>>> import numpy as np
>>> np.set_printoptions(suppress=True, linewidth=200)
>>> F = np.load("arr.npy")
>>> F
array([[ 4,  0,  2,  2,  6],
       [ 0,  4,  6,  2,  2],
       [ 2,  6, 10,  4,  6],
       [ 2,  2,  4,  2,  4],
       [ 6,  2,  6,  4, 10]])
>>> # symmetric, so the eigenvalues are real
>>> ev, V = np.linalg.eigh(F)
>>> vec = np.array([3, 2, 2, -3, 1])
>>> np.abs(F).sum(axis=1).max(), round(float(np.abs(ev).max()), 2)
(np.int64(28), 22.0)
>>> np.round(vec @ F @ vec / (vec @ vec), 2), round(ev[0], 2), round(ev[-1], 2)
(np.float64(4.74), np.float64(-0.0), np.float64(22.0))
>>> np.round(np.linalg.eigvalsh(F[1:, 1:]), 2) + 0
array([ 0.  ,  0.  ,  5.72, 20.28])
>>> r = np.linalg.matrix_rank(F)
>>> r
np.int64(2)
>>> null = np.linalg.svd(F)[2][r:].T
>>> np.round(null @ null.T, 2)
array([[ 0.66,  0.16,  0.07, -0.09, -0.43],
       [ 0.16,  0.66, -0.43, -0.09,  0.07],
       [ 0.07, -0.43,  0.39, -0.18, -0.11],
       [-0.09, -0.09, -0.18,  0.91, -0.18],
       [-0.43,  0.07, -0.11, -0.18,  0.39]])
>>> [int(np.linalg.matrix_rank(F[:, :j + 1])) for j in range(5)]
[1, 2, 2, 2, 2]
>>> rng = np.random.default_rng(9481)
>>> lab = rng.permutation(5)
>>> lab
array([1, 3, 0, 4, 2])
>>> B = F[lab][:, lab]
>>> np.diag(B)
array([ 4,  2,  4, 10, 10])
>>> np.abs(np.diag(np.linalg.qr(F)[1])) > 1e-9
array([ True,  True, False, False, False])
>>> np.linalg.lstsq(F[:-1].T, F[-1])[2]
np.int32(2)
>>> np.allclose(F[:-1].T @ np.linalg.lstsq(F[:-1].T, F[-1])[0], F[-1])
True
>>> m1 = np.loadtxt("sample16.csv", delimiter=",")
>>> m1
array([[-2.,  4., -3.,  1., -2.,  0., -1.],
       [ 3.,  4., -1.,  3., -1.,  5., -1.],
       [ 3., -5.,  1., -2., -4.,  1., -1.],
       [ 4., 12., -5.,  7., -4., 10., -3.]])
>>> # rank 3
>>> left, s, vt = np.linalg.svd(m1, full_matrices=False)
>>> np.round(np.abs(vt[0]), 2)
array([0.19, 0.65, 0.27, 0.38, 0.19, 0.52, 0.15])
>>> np.round(left.T @ left, 2) + 0
array([[1., 0., 0., 0.],
       [0., 1., 0., 0.],
       [0., 0., 1., 0.],
       [0., 0., 0., 1.]])
>>> (s > 1e-8).sum()
np.int64(3)
>>> s.round(2) + 0
array([20.87,  7.73,  4.23,  0.  ])
>>> np.round(left.T @ m1 @ vt.T, 2) + 0
array([[20.87,  0.  ,  0.  ,  0.  ],
       [ 0.  ,  7.73,  0.  ,  0.  ],
       [ 0.  ,  0.  ,  4.23,  0.  ],
       [ 0.  ,  0.  ,  0.  ,  0.  ]])
>>> np.round(vt @ vt.T, 2) + 0
array([[1., 0., 0., 0.],
       [0., 1., 0., 0.],
       [0., 0., 1., 0.],
       [0., 0., 0., 1.]])
>>> np.allclose(left * s @ vt, m1)
True
>>> np.round(np.cumsum(s ** 2) / np.sum(s ** 2), 2)
array([0.85, 0.97, 1.  , 1.  ])
>>> np.linalg.lstsq(m1[:-1].T, m1[-1])[2]
np.int32(3)
>>> np.abs(np.diag(np.linalg.qr(m1)[1])) > 1e-9
array([ True,  True,  True, False])
>>> np.unique(m1.round(6), axis=0).shape
(4, 7)
>>> B = np.array([[-2, -2, 2], [-2, 0, -1], [1, -2, 0]])
>>> W2 = np.array([[1]])
>>> M = np.block([[B, np.zeros((3, 1))], [np.zeros((1, 3)), W2]])
>>> M
array([[-2., -2.,  2.,  0.],
       [-2.,  0., -1.,  0.],
       [ 1., -2.,  0.,  0.],
       [ 0.,  0.,  0.,  1.]])
>>> # splits into 2 blocks
>>> Q, r_ = np.linalg.qr(M)
>>> np.round(np.abs(np.diag(r_)), 2)
array([3.  , 2.75, 1.7 , 1.  ])
>>> Q.round(2)
array([[-0.67,  0.57, -0.49,  0.  ],
       [-0.67, -0.16,  0.73,  0.  ],
       [ 0.33,  0.81,  0.49,  0.  ],
       [ 0.  , -0.  , -0.  ,  1.  ]])
>>> r_.round(2)
array([[ 3.  ,  0.67, -0.67,  0.  ],
       [ 0.  , -2.75,  1.29,  0.  ],
       [ 0.  ,  0.  , -1.7 ,  0.  ],
       [ 0.  ,  0.  ,  0.  ,  1.  ]])
>>> np.round(Q @ r_, 2) + 0
array([[-2., -2.,  2.,  0.],
       [-2.,  0., -1.,  0.],
       [ 1., -2.,  0.,  0.],
       [ 0.,  0.,  0.,  1.]])
>>> np.round(Q.T @ Q, 2) + 0
array([[1., 0., 0., 0.],
       [0., 1., 0., 0.],
       [0., 0., 1., 0.],
       [0., 0., 0., 1.]])
>>> Q = M.astype(float).copy()
>>> for j in range(4):
...     Q[:, j] -= Q[:, :j] @ (Q[:, :j].T @ Q[:, j])
...     Q[:, j] /= np.linalg.norm(Q[:, j])
... 
>>> np.round(Q.T @ Q, 2) + 0
array([[1., 0., 0., 0.],
       [0., 1., 0., 0.],
       [0., 0., 1., 0.],
       [0., 0., 0., 1.]])
>>> feats = np.array([[0.1, -0.3, -0.9, 0.4, 0.0, -1.4, -0.7, -0.7, 0.9],
...     [-1.7, -1.1, -1.0, -0.2, -1.4, -1.0, 1.1, 0.8, -1.6],
...     [0.5, 1.9, 0.2, -1.3, 0.5, 2.0, -0.2, 0.1, 0.4],
...     [-1.9, 1.1, 1.2, -0.9, -0.3, -0.1, 1.2, -0.5, -0.2],
...     [-0.8, -1.7, -1.2, 0.1, 0.1, -1.1, 1.2, -0.4, -0.5],
...     [0.3, -1.0, 0.1, -1.4, -0.8, 1.6, -1.0, -0.9, -0.7],
...     [-0.1, 1.8, 0.3, 0.3, -0.9, 0.9, -0.9, 1.5, -2.5]])
>>> feats
array([[ 0.1, -0.3, -0.9,  0.4,  0. , -1.4, -0.7, -0.7,  0.9],
       [-1.7, -1.1, -1. , -0.2, -1.4, -1. ,  1.1,  0.8, -1.6],
       [ 0.5,  1.9,  0.2, -1.3,  0.5,  2. , -0.2,  0.1,  0.4],
       [-1.9,  1.1,  1.2, -0.9, -0.3, -0.1,  1.2, -0.5, -0.2],
       [-0.8, -1.7, -1.2,  0.1,  0.1, -1.1,  1.2, -0.4, -0.5],
       [ 0.3, -1. ,  0.1, -1.4, -0.8,  1.6, -1. , -0.9, -0.7],
       [-0.1,  1.8,  0.3,  0.3, -0.9,  0.9, -0.9,  1.5, -2.5]])
>>> np.argsort(-np.linalg.norm(m1, axis=0).round(6), kind="stable")[:3]
array([1, 5, 3])
>>> T = np.stack([feats, -3 * feats, feats[::-1]])
>>> (T @ feats.T).shape
(3, 7, 7)
>>> np.linalg.matrix_rank(T.reshape(3, -1))
np.int64(2)
>>> T.shape
(3, 7, 9)
>>> u = np.array([0, -1])
>>> np.array([np.convolve(row, u, "same") for row in feats])
array([[ 0. , -0.1,  0.3,  0.9, -0.4,  0. ,  1.4,  0.7,  0.7],
       [ 0. ,  1.7,  1.1,  1. ,  0.2,  1.4,  1. , -1.1, -0.8],
       [ 0. , -0.5, -1.9, -0.2,  1.3, -0.5, -2. ,  0.2, -0.1],
       [ 0. ,  1.9, -1.1, -1.2,  0.9,  0.3,  0.1, -1.2,  0.5],
       [ 0. ,  0.8,  1.7,  1.2, -0.1, -0.1,  1.1, -1.2,  0.4],
       [ 0. , -0.3,  1. , -0.1,  1.4,  0.8, -1.6,  1. ,  0.9],
       [ 0. ,  0.1, -1.8, -0.3, -0.3,  0.9, -0.9,  0.9, -1.5]])
>>> np.round(np.cross(feats[1, :3], feats[2, :3]), 2)
array([ 1.68, -0.16, -2.68])
>>> left, s, vt = np.linalg.svd(feats, full_matrices=False)
>>> left.shape, s.shape, vt.shape
((7, 7), (7,), (7, 9))
>>> np.round(left.T @ feats @ vt.T, 2) + 0
array([[5.14, 0.  , 0.  , 0.  , 0.  , 0.  , 0.  ],
       [0.  , 4.27, 0.  , 0.  , 0.  , 0.  , 0.  ],
       [0.  , 0.  , 3.08, 0.  , 0.  , 0.  , 0.  ],
       [0.  , 0.  , 0.  , 2.92, 0.  , 0.  , 0.  ],
       [0.  , 0.  , 0.  , 0.  , 1.53, 0.  , 0.  ],
       [0.  , 0.  , 0.  , 0.  , 0.  , 1.29, 0.  ],
       [0.  , 0.  , 0.  , 0.  , 0.  , 0.  , 0.71]])
>>> np.round(np.abs(vt[0]), 2)
array([0.26, 0.59, 0.3 , 0.18, 0.06, 0.6 , 0.3 , 0.1 , 0.03])
>>> np.abs(left[:, 0]).round(6).argmax()
np.int64(2)
>>> np.allclose(left * s @ vt, feats)
True
>>> B = np.array([[0, 3, 4],
...     [4, 5, 1],
...     [5, 3, 0],
...     [4, 5, 3],
...     [4, 4, 1],
...     [2, 3, 4],
...     [0, 2, 0],
...     [3, 5, 4],
...     [4, 5, 1]])
>>> np.round(np.einsum("ij->j", feats), 2)
array([-3.6,  0.7, -1.3, -3. , -2.8,  0.9,  0.7, -0.1, -4.2])
>>> np.linalg.matrix_rank(np.vstack([feats, B.T]))
np.int64(9)
>>> np.round(np.einsum("ij,ij->i", feats, feats), 2)
array([ 4.82, 12.51, 10.05,  8.9 ,  8.05,  8.56, 14.36])
>>> B = np.array([[0, 1, 0]])
>>> J = np.block([[np.zeros((1, 1)), B], [B.T, np.zeros((3, 3))]])
>>> J
array([[0., 0., 1., 0.],
       [0., 0., 0., 0.],
       [1., 0., 0., 0.],
       [0., 0., 0., 0.]])
>>> # equal to its transpose
>>> r = np.linalg.matrix_rank(J)
>>> r
np.int64(2)
>>> null = np.linalg.svd(J)[2][r:].T
>>> np.allclose(J @ null, 0)
True
>>> [int(np.linalg.matrix_rank(J[:i])) for i in range(1, len(J) + 1)]
[1, 1, 2, 2]
>>> np.round(np.linalg.svd(J, compute_uv=False), 2)
array([1., 1., 0., 0.])
>>> np.round(np.linalg.norm(J, axis=0), 2)
array([1., 0., 1., 0.])
>>> np.round(np.linalg.pinv(J), 2)
array([[0., 0., 1., 0.],
       [0., 0., 0., 0.],
       [1., 0., 0., 0.],
       [0., 0., 0., 0.]])
>>> J.T @ J
array([[1., 0., 0., 0.],
       [0., 0., 0., 0.],
       [0., 0., 1., 0.],
       [0., 0., 0., 0.]])
>>> X = np.load("a.npy")
>>> X
array([[ 3, -2, -2, -1,  3, -1,  0, -1],
       [-1,  3, -2, -2, -1,  3, -1,  0],
       [ 0, -1,  3, -2, -2, -1,  3, -1],
       [-1,  0, -1,  3, -2, -2, -1,  3],
       [ 3, -1,  0, -1,  3, -2, -2, -1],
       [-1,  3, -1,  0, -1,  3, -2, -2],
       [-2, -1,  3, -1,  0, -1,  3, -2],
       [-2, -2, -1,  3, -1,  0, -1,  3]])
>>> vec = np.array([1, 1, -1, -2, -1, 0, -2, 2])
>>> rhs = X @ vec
>>> rhs
array([  0,  11,  -6,   4,   3,   4, -14,   0])
>>> np.round(np.linalg.solve(X, rhs), 2) + 0
array([ 1.,  1., -1., -2., -1.,  0., -2.,  2.])
>>> np.round(np.linalg.solve(X, X[:, 1]), 2) + 0
array([0., 1., 0., 0., 0., 0., 0., 0.])
>>> arr = np.load("case2.npy")
>>> arr
array([[ 1, -1,  1, -1, -3,  2,  0, -3,  3],
       [-1,  1, -1,  1, -1, -3,  2,  0, -3],
       [ 1, -1,  1, -1,  1, -1, -3,  2,  0],
       [-1,  1, -1,  1, -1,  1, -1, -3,  2],
       [-3, -1,  1, -1,  1, -1,  1, -1, -3],
       [ 2, -3, -1,  1, -1,  1, -1,  1, -1],
       [ 0,  2, -3, -1,  1, -1,  1, -1,  1],
       [-3,  0,  2, -3, -1,  1, -1,  1, -1],
       [ 3, -3,  0,  2, -3, -1,  1, -1,  1]])
>>> # equal to its transpose
>>> X.reshape(-1, 2)
array([[ 3, -2],
       [-2, -1],
       [ 3, -1],
       [ 0, -1],
       [-1,  3],
       [-2, -2],
       [-1,  3],
       [-1,  0],
       [ 0, -1],
       [ 3, -2],
       [-2, -1],
       [ 3, -1],
       [-1,  0],
       [-1,  3],
       [-2, -2],
       [-1,  3],
       [ 3, -1],
       [ 0, -1],
       [ 3, -2],
       [-2, -1],
       [-1,  3],
       [-1,  0],
       [-1,  3],
       [-2, -2],
       [-2, -1],
       [ 3, -1],
       [ 0, -1],
       [ 3, -2],
       [-2, -2],
       [-1,  3],
       [-1,  0],
       [-1,  3]])
>>> X.ravel(order="F")
array([ 3, -1,  0, -1,  3, -1, -2, -2, -2,  3, -1,  0, -1,  3, -1, -2, -2, -2,  3, -1,  0, -1,  3, -1, -1, -2, -2,  3, -1,  0, -1,  3,  3, -1, -2, -2,  3, -1,  0, -1, -1,  3, -1, -2, -2,  3, -1,  0,
        0, -1,  3, -1, -2, -2,  3, -1, -1,  0, -1,  3, -1, -2, -2,  3])
>>> X.reshape(2, -1)
array([[ 3, -2, -2, -1,  3, -1,  0, -1, -1,  3, -2, -2, -1,  3, -1,  0,  0, -1,  3, -2, -2, -1,  3, -1, -1,  0, -1,  3, -2, -2, -1,  3],
       [ 3, -1,  0, -1,  3, -2, -2, -1, -1,  3, -1,  0, -1,  3, -2, -2, -2, -1,  3, -1,  0, -1,  3, -2, -2, -2, -1,  3, -1,  0, -1,  3]])
>>> T = X.reshape(8, 2, -1)
>>> T.sum(axis=1)
array([[ 6, -3, -2, -2],
       [-2,  6, -3, -2],
       [-2, -2,  6, -3],
       [-3, -2, -2,  6],
       [ 6, -3, -2, -2],
       [-2,  6, -3, -2],
       [-2, -2,  6, -3],
       [-3, -2, -2,  6]])
>>> T[:, 0]
array([[ 3, -2, -2, -1],
       [-1,  3, -2, -2],
       [ 0, -1,  3, -2],
       [-1,  0, -1,  3],
       [ 3, -1,  0, -1],
       [-1,  3, -1,  0],
       [-2, -1,  3, -1],
       [-2, -2, -1,  3]])
>>> np.swapaxes(T, 1, 2)[3]
array([[-1, -2],
       [ 0, -2],
       [-1, -1],
       [ 3,  3]])
>>> np.einsum("ihd,ihd->ih", T, T)
array([[18, 11],
       [18, 11],
       [14, 15],
       [11, 18],
       [11, 18],
       [11, 18],
       [15, 14],
       [18, 11]])
>>> T.shape
(8, 2, 4)
>>> u = np.array([2, 4, 3, 4, 2, 1, 4, 1, 2])
>>> B = arr + np.outer(u, np.eye(9)[0])
>>> np.linalg.matrix_rank(np.linalg.inv(B) - np.linalg.inv(arr), tol=1e-8)
np.int64(1)
>>> B
array([[ 3., -1.,  1., -1., -3.,  2.,  0., -3.,  3.],
       [ 3.,  1., -1.,  1., -1., -3.,  2.,  0., -3.],
       [ 4., -1.,  1., -1.,  1., -1., -3.,  2.,  0.],
       [ 3.,  1., -1.,  1., -1.,  1., -1., -3.,  2.],
       [-1., -1.,  1., -1.,  1., -1.,  1., -1., -3.],
       [ 3., -3., -1.,  1., -1.,  1., -1.,  1., -1.],
       [ 4.,  2., -3., -1.,  1., -1.,  1., -1.,  1.],
       [-2.,  0.,  2., -3., -1.,  1., -1.,  1., -1.],
       [ 5., -3.,  0.,  2., -3., -1.,  1., -1.,  1.]])
>>> np.linalg.matrix_rank(B - arr)
np.int64(1)
>>> B = np.array([[2, -1, -2],
...     [1, -2, -1],
...     [1, 2, 1],
...     [2, 2, 2],
...     [-1, 1, -2],
...     [-1, 2, 2],
...     [-2, -2, -2],
...     [-1, 1, -2],
...     [-2, 0, 0]])
>>> np.einsum("ij,ij->i", arr, arr)
array([35, 27, 19, 20, 25, 20, 19, 27, 35])
>>> np.einsum("ik,kj->ij", arr, B)
array([[ -2,  -1,  14],
       [  6, -12,  -6],
       [  4,   8,  -4],
       [  1,  -1,  14],
       [ -3,   1,   2],
       [  5,   8,   4],
       [ -6, -16, -11],
       [ -7,   5,   6],
       [  8,  -1,   5]])
>>> np.linalg.matrix_rank(np.vstack([arr, B.T]))
np.int64(9)
>>> arr @ B
array([[ -2,  -1,  14],
       [  6, -12,  -6],
       [  4,   8,  -4],
       [  1,  -1,  14],
       [ -3,   1,   2],
       [  5,   8,   4],
       [ -6, -16, -11],
       [ -7,   5,   6],
       [  8,  -1,   5]])
>>> np.linalg.matrix_rank(arr @ B)
np.int64(3)
>>> B.T @ arr.T
array([[ -2,   6,   4,   1,  -3,   5,  -6,  -7,   8],
       [ -1, -12,   8,  -1,   1,   8, -16,   5,  -1],
       [ 14,  -6,  -4,  14,   2,   4, -11,   6,   5]])
>>> np.vstack([arr, B.T]).shape
(12, 9)
>>> E = np.array([[-1.0, -3.0, 3.0, -1.0, 0.0, 0.0, 0.0, 0.0],
...     [1.0, 1.0, 1.0, 3.0, 0.0, 0.0, 0.0, 0.0],
...     [0.0, 2.0, 2.0, 3.0, 0.0, 0.0, 0.0, 0.0],
...     [-2.0, -1.0, -1.0, -3.0, 0.0, 0.0, 0.0, 0.0],
...     [0.0, 0.0, 0.0, 0.0, 0.0, 0.0, 1.0, 0.0],
...     [0.0, 0.0, 0.0, 0.0, 1.0, 1.0, 1.0, 0.0],
...     [0.0, 0.0, 0.0, 0.0, 0.0, 2.0, 2.0, 0.0],
...     [0.0, 0.0, 0.0, 0.0, 2.0, 2.0, 1.0, 2.0]])
>>> # 2 blocks once reordered
>>> round(float(np.linalg.det(E)), 2)
72.0
>>> E @ E
array([[ 0.,  7.,  1.,  4.,  0.,  0.,  0.,  0.],
       [-6., -3.,  3., -4.,  0.,  0.,  0.,  0.],
       [-4.,  3.,  3.,  3.,  0.,  0.,  0.,  0.],
       [ 7.,  6., -6.,  5.,  0.,  0.,  0.,  0.],
       [ 0.,  0.,  0.,  0.,  0.,  2.,  2.,  0.],
       [ 0.,  0.,  0.,  0.,  1.,  3.,  4.,  0.],
       [ 0.,  0.,  0.,  0.,  2.,  6.,  6.,  0.],
       [ 0.,  0.,  0.,  0.,  6.,  8.,  8.,  4.]])
